In [1]: import numpy as np

In [2]: import numpy.linalg as la

In [3]: np.set_printoptions(precision=2, suppress=True, linewidth=140, legacy="1.25")

In [4]: arr = np.load("dump.npy")

In [5]: print(arr)
[[  0.05   4.03  -8.52   6.29  -7.39  -3.21 -11.38]
 [ 20.45  12.    -0.38   4.48  -0.67  -8.     6.12]
 [  2.06  -3.26  -8.76  -2.06  -1.38 -21.65  -3.51]
 [ 12.73   5.55 -16.3    3.63  -3.17  -1.25  12.46]
 [  9.55  10.89  19.5  -12.39  -6.92  -3.33  13.98]
 [  8.09  -8.07  -5.82  17.51  -3.42 -13.6   12.11]
 [  6.16  -0.92   0.09 -15.22  -4.53 -17.11   2.97]
 [ -6.56   7.51 -11.2    7.03   5.67   1.    12.83]
 [ -4.64   0.88   6.8   -4.51 -17.1   -6.71   3.37]
 [ 21.66  -5.59 -28.95   2.93  -5.51   9.36  -7.74]
 [ -3.59  -6.22  19.16 -11.62  -2.24 -11.3    6.33]
 [  9.49  -1.05   6.67  -4.87   1.71   0.71  -2.06]
 [  3.36  -6.47  14.67   7.25  -0.13   1.98   7.28]
 [ -9.48   5.49  -5.28  -0.2    2.89   5.86   5.99]
 [ -6.21  -1.19  -2.02   3.54  -6.34  -1.18  -2.34]
 [-11.    -5.1   -5.89 -13.79   1.95 -14.69   1.29]
 [  3.16  -6.42   3.84   3.18   0.45   6.8   -4.06]
 [  9.34 -11.23  22.69  -0.82  -2.77   2.25 -11.4 ]]

In [6]: cen = arr - arr.mean(axis=0)

In [7]: vecs = la.svd(cen)[2][:5]

In [8]: out = cen - cen @ vecs.T @ vecs

In [9]: print(out.std(axis=0))
[0.77 3.19 0.71 1.69 4.59 1.17 2.27]

In [10]: print(round(la.norm(out) / la.norm(cen), 2))
0.28

In [11]: print(np.round(np.cov(cen @ vecs.T, rowvar=False), 2) + 0)
[[203.64   0.     0.     0.     0.  ]
 [  0.   104.5    0.     0.     0.  ]
 [  0.     0.    82.25   0.     0.  ]
 [  0.     0.     0.    73.9    0.  ]
 [  0.     0.     0.     0.    49.79]]

In [12]: print((cen @ vecs.T).std(axis=0))
[13.87  9.93  8.81  8.35  6.86]

In [13]: print(np.count_nonzero(arr))
126

In [14]: print(la.svd(arr, compute_uv=False))
[58.87 45.03 41.81 36.61 29.81 21.54 18.32]

In [15]: print(np.abs(arr).max())
28.95

In [16]: hat = arr @ la.solve(arr.T @ arr, arr.T)

In [17]: print(np.round(la.eigvalsh(hat), 2) + 0)
[0. 0. 0. 0. 0. 0. 0. 0. 0. 0. 0. 1. 1. 1. 1. 1. 1. 1.]

In [18]: vec = np.array([2, -2, -3, 2, 2, -1, -2])

In [19]: rhs = arr @ vec

In [20]: print(la.solve(arr.T @ arr, arr.T @ rhs))
[ 2. -2. -3.  2.  2. -1. -2.]

In [21]: print(np.round(la.pinv(arr) @ arr, 2) + 0)
[[1. 0. 0. 0. 0. 0. 0.]
 [0. 1. 0. 0. 0. 0. 0.]
 [0. 0. 1. 0. 0. 0. 0.]
 [0. 0. 0. 1. 0. 0. 0.]
 [0. 0. 0. 0. 1. 0. 0.]
 [0. 0. 0. 0. 0. 1. 0.]
 [0. 0. 0. 0. 0. 0. 1.]]

In [22]: rng = np.random.default_rng(6538)

In [23]: rhs = rhs + 0.02 * rng.normal(size=18)

In [24]: print(rhs)
[  41.36   21.41   58.74   40.5  -124.43   67.35  -14.39    4.19  -74.73  142.28  -81.3    -1.84  -26.64  -26.52   -3.71   -5.72   16.24
  -13.58]

In [25]: coef, *_ = la.lstsq(arr, rhs)

In [26]: print(np.round(arr.T @ (rhs - arr @ coef), 2) + 0)
[0. 0. 0. 0. 0. 0. 0.]

In [27]: print(coef)
[ 2. -2. -3.  2.  2. -1. -2.]

In [28]: cov = np.cov(arr, rowvar=False)

In [29]: print(np.argsort(-arr.std(axis=0).round(6), kind="stable"))
[2 0 5 3 6 1 4]

In [30]: print(arr.std(axis=0))
[ 9.25  6.57 13.04  8.39  4.93  8.49  7.85]

In [31]: print(np.median(arr, axis=0))
[ 3.26 -1.12 -1.2   1.36 -2.5  -2.23  3.17]

In [32]: print(round(float(np.corrcoef(arr[:, 1], arr[:, 0])[0, 1]), 2))
0.07

In [33]: labels = rng.integers(0, 3, 5)

In [34]: X = np.triu((labels[:, None] == labels) & (rng.random((5, 5)) < 0.8), 1).astype(int)

In [35]: X += X.T

In [36]: print(X)
[[0 1 1 1 1]
 [1 0 1 1 1]
 [1 1 0 1 0]
 [1 1 1 0 1]
 [1 1 0 1 0]]

In [37]: # row 4 repeats row 2

In [38]: ev, vecs = la.eigh(X)

In [39]: vec = np.array([3, 0, 1, 2, 0])

In [40]: print(round(vec @ X @ vec / (vec @ vec), 2), round(float(ev[0]), 2), round(ev[-1], 2))
1.57 -1.65 3.65

In [41]: print(np.round(la.eigvalsh(X[1:, 1:]), 2) + 0)
[-1.56 -1.    0.    2.56]

In [42]: print(vec @ X @ vec)
22

In [43]: vec = np.array([0, 2, 2, 0, 1])

In [44]: h = np.maximum(X @ vec, 0)

In [45]: print(np.tanh(X @ vec))
[1.   1.   0.96 1.   0.96]

In [46]: print(np.maximum(X @ vec, 0) - np.maximum(-X @ vec, 0))
[5 3 2 5 2]

In [47]: print([round(float(la.det(X[:i, :i])), 2) + 0 for i in range(1, 6)])
[0.0, -1.0, 2.0, -3.0, 0.0]

In [48]: print(np.all(la.eigvalsh(X) > 0))
False

In [49]: E = np.loadtxt("out6.csv", delimiter=",")

In [50]: print(E)
[[-0.74  0.44 -1.58 -0.39  1.07  0.76 -1.57 -1.96  0.35]
 [ 0.33  0.36 -3.03 -2.19  2.88 -1.65 -0.75 -1.47 -1.05]
 [ 1.31 -0.2  -1.09 -1.77  1.6  -2.71  1.27  1.03 -1.55]
 [-0.61  0.48 -2.09 -0.82  1.59  0.35 -1.6  -2.11  0.1 ]
 [-1.22  0.4  -0.42  0.74 -0.2   2.02 -1.74 -1.86  1.1 ]
 [-0.88  0.16  0.56  1.08 -0.92  1.76 -0.92 -0.8   1.  ]
 [ 0.4   0.08 -1.28 -1.14  1.34 -1.16  0.02 -0.28 -0.7 ]
 [ 0.47  0.36 -3.29 -2.47  3.18 -1.99 -0.67 -1.45 -1.25]]

In [51]: u = np.array([-4, -5])

In [52]: print(np.polyval(u, E[5]))
[ -1.48  -5.64  -7.24  -9.32  -1.32 -12.04  -1.32  -1.8   -9.  ]

In [53]: print(np.convolve(E[5], u))
[ 3.52  3.76 -3.04 -7.12 -1.72 -2.44 -5.12  7.8   0.   -5.  ]

In [54]: print(np.correlate(E[5], E[7], "full"))
[  1.1    1.08  -0.34  -0.52  -3.91  -0.02   1.35   4.19 -10.77   5.51  -2.67  -7.88   8.38   0.66  -4.01  -0.02   0.47]

In [55]: print(np.argsort(-la.norm(E, axis=0).round(6), kind="stable")[:3])
[2 4 5]

In [56]: print([round(float(x), 2) for x in la.svd(E, compute_uv=False)[:3]])
[9.81, 6.77, 0.0]

In [57]: out = np.c_[arr[:, :3] @ np.array([[3, 3, -4], [2, -2, -1], [-4, -1, 5]]), np.array([5, 3, 4, 1, 4, 5, 3, 1, 3, 5, 0, 1, 3, 2, 0, 3, 0, 4])]

In [58]: print(out)
[[  42.29    0.61  -46.83    5.  ]
 [  86.87   37.73  -95.7     3.  ]
 [  34.7    21.46  -48.78    4.  ]
 [ 114.49   43.39 -137.97    1.  ]
 [ -27.57  -12.63   48.41    4.  ]
 [  31.41   46.23  -53.39    5.  ]
 [  16.28   20.23  -23.27    3.  ]
 [  40.14  -23.5   -37.27    1.  ]
 [ -39.36  -22.48   51.68    3.  ]
 [ 169.6   105.11 -225.8     5.  ]
 [ -99.85  -17.49  116.38    0.  ]
 [  -0.31   23.9    -3.56    1.  ]
 [ -61.54    8.35   66.38    3.  ]
 [   3.66  -34.14    6.03    2.  ]
 [ -12.93  -14.23   15.93    0.  ]
 [ -19.64  -16.91   19.65    3.  ]
 [ -18.72   18.48   12.98    0.  ]
 [ -85.2    27.79   87.32    4.  ]]

In [59]: print(la.norm(la.qr(arr)[0].T @ out, axis=0) ** 2 / ((out ** 2).sum(axis=0) + 1e-12))
[1.   1.   1.   0.58]

In [60]: print(np.round(la.norm(out - arr @ la.lstsq(arr, out)[0], axis=0), 2) + 0)
[0.   0.   0.   8.54]

In [61]: cen = out - out.mean(axis=1)
Traceback (most recent call last):
  Cell In[61], line 1
    cen = out - out.mean(axis=1)
ValueError: operands could not be broadcast together with shapes (18,4) (18,) 


In [62]: cen = out - out.mean(axis=0)

In [63]: U, s, vt = la.svd(cen, full_matrices=False)

In [64]: print(np.round((s ** 2).sum() ** 2 / (s ** 4).sum(), 2))
1.1

In [65]: print(np.abs(U[:, 0]).argmax())
9

In [66]: print(np.abs(vt[0]).argmax())
2

In [67]: print(np.round(vt[0] * np.sign(vt[0, np.abs(vt[0]).argmax()]), 2) + 0)
[-0.61 -0.23  0.76  0.  ]

In [68]: out = E / la.norm(E, axis=1, keepdims=True)

In [69]: cov = out @ out.T

In [70]: print(np.round(np.degrees(np.arccos(np.clip(cov[3, 6], -1, 1))), 2))
56.64

In [71]: print((cov - 2 * np.eye(8)).round(6).argmax(axis=1))
[3 7 6 0 5 4 7 1]

In [72]: data = np.load("m.npy")

In [73]: print(data)
[[-3.65  0.79  2.16 -0.53 -4.39 -5.86  0.66]
 [-4.1   1.95  0.88 -0.23 -3.07 -4.63  1.66]
 [-1.17 -1.88 -2.17  3.36  0.05  0.35  0.6 ]
 [-3.74  0.17  2.98 -0.36 -5.21 -4.29 -1.15]
 [-0.37  0.9  -2.82  3.48 -1.09  0.66  0.27]
 [-0.2  -1.98 -1.73  3.71 -0.2   0.96  1.32]
 [-3.55 -0.06  1.84 -1.4  -3.74 -5.55  1.91]
 [-2.15  1.17 -2.42  3.67 -2.18 -0.18 -0.61]
 [-3.57  1.3   1.42 -3.3  -2.67 -5.53  1.43]
 [-3.19  0.22  2.22 -4.38 -3.2  -5.14  0.98]
 [ 0.48 -1.41 -2.26  5.14 -0.5  -0.97  0.52]
 [ 2.02  0.3  -1.93  5.16 -2.01  0.62  0.24]
 [-0.73  0.67 -3.18  2.28 -1.27  0.88  2.61]
 [-5.83 -0.79  2.42 -2.02 -4.72 -5.84  0.53]
 [-1.11 -0.96 -2.34  2.39 -1.   -1.1   1.1 ]
 [-3.8   1.17  0.73 -1.96 -3.07 -5.3  -0.4 ]
 [-1.14  0.51 -1.18  3.82 -2.58 -1.53  0.75]
 [ 2.04  0.75 -2.88  4.46  0.71  2.26  0.85]
 [-3.72  0.14  0.76 -0.86 -4.15 -7.2   3.42]
 [-0.02 -1.11 -2.44  3.51 -0.06  1.24  2.68]
 [-2.65 -0.77 -1.96  4.18 -3.77  0.37  0.88]
 [ 0.36 -1.8  -2.98  3.03 -0.8  -1.21  1.72]]

In [74]: labels = data[:, 2] > np.median(data[:, 2])

In [75]: u = data[labels].mean(axis=0) - data[~labels].mean(axis=0)

In [76]: print(np.argsort(-np.abs(u).round(6), kind="stable"))
[5 3 2 0 4 1 6]

In [77]: U, s = la.svd(data)
Traceback (most recent call last):
  Cell In[77], line 1
    U, s = la.svd(data)
ValueError: too many values to unpack (expected 2)


In [78]: U, s, vt = la.svd(data, full_matrices=False)

In [79]: print(s / s[0])
[1.   0.68 0.24 0.19 0.17 0.12 0.09]

In [80]: print(U.shape, s.shape, vt.shape)
(22, 7) (7,) (7, 7)

In [81]: print(np.allclose(U * s @ vt, data))
True

In [82]: print(np.cumsum(s ** 2) / np.sum(s ** 2))
[0.62 0.91 0.94 0.97 0.99 1.   1.  ]

In [83]: print(np.round(U.T @ U, 2) + 0)
[[1. 0. 0. 0. 0. 0. 0.]
 [0. 1. 0. 0. 0. 0. 0.]
 [0. 0. 1. 0. 0. 0. 0.]
 [0. 0. 0. 1. 0. 0. 0.]
 [0. 0. 0. 0. 1. 0. 0.]
 [0. 0. 0. 0. 0. 1. 0.]
 [0. 0. 0. 0. 0. 0. 1.]]

In [84]: print(np.abs(vt[0]))
[0.47 0.06 0.25 0.27 0.44 0.66 0.09]

In [85]: print(X @ X)
[[4 3 2 3 2]
 [3 4 2 3 2]
 [2 2 3 2 3]
 [3 3 2 4 2]
 [2 2 3 2 3]]

In [86]: print(X.sum(axis=0))
[4 4 3 4 3]

In [87]: print(np.argwhere(np.triu(X)))
[[0 1]
 [0 2]
 [0 3]
 [0 4]
 [1 2]
 [1 3]
 [1 4]
 [2 3]
 [3 4]]

In [88]: low = np.diag(X.sum(axis=1)) - X

In [89]: print(low)
[[ 4 -1 -1 -1 -1]
 [-1  4 -1 -1 -1]
 [-1 -1  3 -1  0]
 [-1 -1 -1  4 -1]
 [-1 -1  0 -1  3]]

In [90]: print(round(la.det(low[1:, 1:])))
75
